$ python3 -q
>>> import numpy as np
>>> from numpy import linalg as LA
>>> np.set_printoptions(suppress=True, linewidth=140)
>>> K = np.load("mat.npy")
>>> print(K)
[[ 1  0  0  0]
 [ 2  2  0  0]
 [ 1 -2 -3  0]
 [-3 -1  3 -3]]
>>> r0 = np.array([2, 3, -3, 0])
>>> B = K + np.outer(r0, np.eye(4)[1])
>>> print(B)
[[ 1.  2.  0.  0.]
 [ 2.  5.  0.  0.]
 [ 1. -5. -3.  0.]
 [-3. -1.  3. -3.]]
>>> print(LA.matrix_rank(LA.inv(B) - LA.inv(K), tol=1e-8))
1
>>> print(np.round(LA.det(B) / LA.det(K), 2), np.round(1 + LA.solve(K, r0)[1], 2))
0.5 0.5
>>> q, Rm = LA.qr(B)
>>> print(np.round(abs(Rm[0, 0]), 2), round(float(LA.norm(B[:, 0])), 2))
3.87 3.87
>>> print(Rm.round(2))
[[-3.87 -2.58  3.1  -2.32]
 [ 0.   -6.95 -2.88  0.43]
 [ 0.    0.   -0.35  1.59]
 [ 0.    0.    0.    0.95]]
>>> print(round(LA.norm(Rm[2] - Rm[3]), 2))
0.73
>>> print(round(LA.norm(Rm[2], 1), 2), round(LA.norm(Rm[2], np.inf), 2))
1.94 1.59
>>> print(np.round(LA.norm(Rm, axis=0), 2))
[3.87 7.42 4.24 3.  ]
>>> print(np.round(LA.norm(Rm, axis=1), 2))
[6.06 7.54 1.62 0.95]
>>> print(LA.norm(Rm, axis=1).argmax())
1
>>> print(np.round(LA.norm(Rm, 2), 2))
7.72
>>> theta = np.radians(60)
>>> Rm = np.eye(4)
>>> Rm[1, 1] = Rm[0, 0] = np.cos(theta)
>>> Rm[1, 0], Rm[0, 1] = -np.sin(theta), np.sin(theta)
>>> print(Rm.round(2))
[[ 0.5   0.87  0.    0.  ]
 [-0.87  0.5   0.    0.  ]
 [ 0.    0.    1.    0.  ]
 [ 0.    0.    0.    1.  ]]
>>> B = K @ Rm.T
>>> print(round(float(LA.det(Rm)), 2), np.trace(Rm))
1.0 3.0
>>> print(np.round(LA.svd(K, compute_uv=False), 2), np.round(LA.svd(B, compute_uv=False), 2))
[5.92 3.63 1.58 0.53] [5.92 3.63 1.58 0.53]
>>> print(np.allclose(LA.norm(K, axis=1), LA.norm(B, axis=1)))
True
>>> W0 = np.array([[8, 3, 8, 3, 8, 3],
...     [1, 5, 1, 5, 1, 5],
...     [0, 5, 0, 5, 0, 5],
...     [8, 3, 8, 3, 8, 3],
...     [1, 5, 1, 5, 1, 5],
...     [0, 5, 0, 5, 0, 5]])
>>> # columns 0 and 2 are equal
>>> print(LA.cond(W0) > 100)
True
>>> print(round(LA.norm(W0, 2) / LA.norm(W0), 2))
0.86
>>> print([round(float(x), 2) for x in LA.svd(W0, compute_uv=False)[:3]])
[23.39, 14.04, 0.0]
>>> X = np.loadtxt("m.csv", delimiter=",")
>>> print(X)
[[0.5  0.25 0.25]
 [0.4  0.4  0.2 ]
 [0.   0.2  0.8 ]]
>>> # a transition matrix
>>> vals, V = LA.eig(X)
>>> print(vals.round(2))
[0.14 0.56 1.  ]
>>> print(np.round(np.prod(vals), 2))
0.08
>>> print(np.round(np.sort(LA.eigvals(X @ X)), 2))
[0.02 0.31 1.  ]
>>> r0 = np.array([2, -4, -3])
>>> B = X + np.outer(r0, np.eye(3)[0])
>>> print(B)
[[ 2.5   0.25  0.25]
 [-3.6   0.4   0.2 ]
 [-3.    0.2   0.8 ]]
>>> print(LA.matrix_rank(LA.inv(B) - LA.inv(X), tol=1e-8))
1
>>> E = np.load("run11.npy")
>>> print(E.round(2))
[[ 1.    0.    0.  ]
 [ 0.    0.31 -0.95]
 [ 0.    0.95  0.31]]
>>> q, Rm = LA.qr(E)
>>> print(q.round(2))
[[ 1.    0.    0.  ]
 [-0.   -0.31 -0.95]
 [-0.   -0.95  0.31]]
>>> print(q.shape, Rm.shape)
(3, 3) (3, 3)
>>> print(round(LA.det(q.T), 2))
-1.0
>>> print(round(float(np.einsum("ii->", q)), 2))
1.0
>>> print(round(np.einsum("ij,ji->", q, q), 2))
3.0
>>> print(np.round(np.poly(q), 2))
[ 1. -1. -1.  1.]
>>> vec = np.array([-3, 2, 3])
>>> print(np.round(np.abs(LA.eigvals(E)), 2))
[1. 1. 1.]
>>> print(np.round(np.sort(np.abs(np.degrees(np.angle(LA.eigvals(E))))), 2))
[ 0. 72. 72.]
>>> print(E.T @ (E @ vec))
[-3.  2.  3.]
>>> data = np.load("sample1.npy")
>>> print(data)
[[-4.  6. -3.]
 [-6. 11. -6.]
 [-6. 12. -7.]]
>>> B = np.array([[2, 2], [3, 0]])
>>> Z = np.kron(B, data)
>>> print(round(float(LA.norm(Z, 2)), 2), round(LA.norm(B, 2) * LA.norm(data, 2), 2))
83.66 83.66
>>> print(LA.matrix_rank(Z))
6
>>> print(round(LA.norm(W0) ** 2 / LA.norm(W0, 2) ** 2, 2))
1.36
>>> print(np.round(LA.norm(W0, axis=1), 2))
[14.8   8.83  8.66 14.8   8.83  8.66]
>>> print(np.round(LA.norm(W0, 1), 2), round(float(LA.norm(W0, np.inf)), 2))
26.0 33.0
>>> print(LA.cond(data) > 100)
True
>>> print(np.argsort(-LA.norm(data, axis=0).round(6), kind="stable")[:3])
[1 2 0]
>>> print(np.round(np.abs(LA.svd(data)[2][-1]), 2))
[0.37 0.6  0.71]
>>> print([round(float(x), 2) for x in LA.svd(data, compute_uv=False)[:3]])
[21.95, 1.0, 0.09]
>>> print(np.round(LA.norm(data, 2) / LA.norm(data), 2))
1.0
>>> B = data / np.sqrt((data ** 2).mean(axis=1, keepdims=True))
>>> print(LA.matrix_rank(B) == LA.matrix_rank(data))
True
>>> print(np.round(LA.norm(B, axis=1), 2))
[1.73 1.73 1.73]
>>> print(LA.matrix_rank(data - data.mean(axis=1, keepdims=True)))
2
>>> Uu, sv, Vt = LA.svd(data)
>>> print(sv.round(2))
[21.95  1.    0.09]
>>> print(np.argmax(sv[:-1] / (sv[1:] + 1e-6)) + 1)
1
>>> B = Uu[:, :1] @ np.diag(sv[:1]) @ Vt[:1]
>>> print(np.round(LA.norm(data - B, 2), 2), round(sv[1], 2))
1.0 1.0
>>> print(LA.matrix_rank(data, rtol=0.05))
1
>>> print(B.round(2))
[[-3.31  6.14 -3.42]
 [-5.91 10.98 -6.12]
 [-6.44 11.95 -6.67]]
>>> print(round(LA.norm(data - B) / LA.norm(data), 2))
0.05
>>> feats = np.arange(8).reshape(2, 4) + -2
>>> print(feats)
[[-2 -1  0  1]
 [ 2  3  4  5]]
>>> # row 1 dominates
>>> B = feats / np.sqrt((feats ** 2).mean(axis=1, keepdims=True))
>>> print(LA.matrix_rank(B) == LA.matrix_rank(feats))
True
>>> print(feats - feats.mean(axis=1, keepdims=True))
[[-1.5 -0.5  0.5  1.5]
 [-1.5 -0.5  0.5  1.5]]
>>> W1 = np.array([[-3, -5], [4, 1], [-5, -4], [1, -5]])
>>> beta = np.array([0, 1])
>>> H = np.maximum(feats @ W1 + beta, 0)
>>> print((H > 0).mean(axis=0))
[0.5 0.5]
>>> Z = np.array([[0, 2], [1, 0]])
>>> print((H @ Z).round(6).argmax(axis=1))
[1 0]
>>> print(H @ Z)
[[5 6]
 [0 0]]
>>> print(W1 @ Z)
[[ -5  -6]
 [  1   8]
 [ -4 -10]
 [ -5   2]]
>>> print(feats.shape)
(2, 4)
>>> print(feats.mean(axis=0))
[0. 1. 2. 3.]
>>> print(np.unravel_index(np.abs(feats).argmax(), feats.shape))
(np.int64(1), np.int64(3))
>>> print(np.abs(feats).max())
5
>>> print(np.count_nonzero(feats))
7
>>> print(LA.matrix_rank(feats))
2
>>> print(np.round(LA.svd(feats, compute_uv=False), 2))
[7.35 2.43]
>>> print(np.diff(feats, axis=0))
[[4 4 4 4]]
>>> print(feats.sum(axis=1))
[-2 14]
>>> B = np.array([[0, 2], [3, 0]])
>>> Z = np.kron(B, feats)
>>> print(LA.matrix_rank(Z))
4
>>> F = np.load("test17.npy")
>>> print(F)
[[ 0.61 -1.62  0.22]
 [ 0.02 -0.02 -0.01]
 [ 0.94 -2.4   0.3 ]
 [ 0.29 -0.8   0.05]
 [ 0.3  -0.82  0.1 ]
 [ 0.    0.02 -0.02]
 [-0.32  0.79 -0.08]
 [ 0.61 -1.59  0.17]
 [ 0.61 -1.57  0.19]
 [ 0.91 -2.4   0.3 ]
 [-0.33  0.79 -0.08]]
>>> B = np.c_[F[:, :2] @ np.array([[-2, -2], [-3, -1]]), np.array([2, 1, 0, 1, 1, 1, 2, 0, 0, 3, 3])]
>>> print(B.round(2))
[[ 3.64  0.4   2.  ]
 [ 0.02 -0.02  1.  ]
 [ 5.32  0.52  0.  ]
 [ 1.82  0.22  1.  ]
 [ 1.86  0.22  1.  ]
 [-0.06 -0.02  1.  ]
 [-1.73 -0.15  2.  ]
 [ 3.55  0.37  0.  ]
 [ 3.49  0.35  0.  ]
 [ 5.38  0.58  3.  ]
 [-1.71 -0.13  3.  ]]
>>> print(LA.matrix_rank(np.c_[F, B]))
4
>>> print(np.round(LA.lstsq(F, B[:, 0])[0], 2) + 0)
[-2. -3.  0.]
>>> print(np.round(LA.norm(LA.qr(F)[0].T @ B, axis=0) ** 2 / ((B ** 2).sum(axis=0) + 1e-12), 2))
[1.   1.   0.63]
>>> M = np.load("dump.npy")
>>> print(M)
[[ 5  6  7  8]
 [ 9 10 11 12]
 [13 14 15 16]
 [17 18 19 20]]
>>> # null space of dimension 2
>>> B = M / np.sqrt((M ** 2).mean(axis=1, keepdims=True))
>>> print(LA.matrix_rank(B) == LA.matrix_rank(M))
True
>>> print(np.round(LA.norm(B, axis=1), 2))
[2. 2. 2. 2.]
>>> print(M - M.mean(axis=1, keepdims=True))
[[-1.5 -0.5  0.5  1.5]
 [-1.5 -0.5  0.5  1.5]
 [-1.5 -0.5  0.5  1.5]
 [-1.5 -0.5  0.5  1.5]]
>>> print(np.round(M @ LA.pinv(M) @ M, 2))
[[ 5.  6.  7.  8.]
 [ 9. 10. 11. 12.]
 [13. 14. 15. 16.]
 [17. 18. 19. 20.]]
>>> rank = LA.matrix_rank(M)
>>> print(rank)
2
>>> ns = LA.svd(M)[2][rank:].T
>>> print(ns.shape)
(4, 2)
>>> print([int(LA.matrix_rank(M[:i])) for i in range(1, len(M) + 1)])
[1, 2, 2, 2]
>>> print(np.round(ns @ ns.T, 2))
[[ 0.3 -0.4 -0.1  0.2]
 [-0.4  0.7 -0.2 -0.1]
 [-0.1 -0.2  0.7 -0.4]
 [ 0.2 -0.1 -0.4  0.3]]
>>> Uu, sv, Vt = LA.svd(M)
>>> print(np.argmax(sv[:-1] / (sv[1:] + 1e-6)) + 1)
2
>>> print(sv.round(2) + 0)
[53.27  1.5   0.    0.  ]
>>> B = Uu[:, :2] @ np.diag(sv[:2]) @ Vt[:2]
>>> print(LA.matrix_rank(M, rtol=0.05))
1
>>> print(round(float(LA.norm(M - B, 2)), 2), round(float(sv[2]), 2))
0.0 0.0
>>> print(B.round(2))
[[ 5.  6.  7.  8.]
 [ 9. 10. 11. 12.]
 [13. 14. 15. 16.]
 [17. 18. 19. 20.]]
>>> vec = np.array([2, -4, -5, 5])
>>> print(LA.norm(M @ vec) <= LA.norm(M, 2) * LA.norm(vec) + 1e-9)
True
>>> print(M * vec)
[[ 10 -24 -35  40]
 [ 18 -40 -55  60]
 [ 26 -56 -75  80]
 [ 34 -72 -95 100]]
>>> print(M @ np.eye(4)[3])
[ 8. 12. 16. 20.]
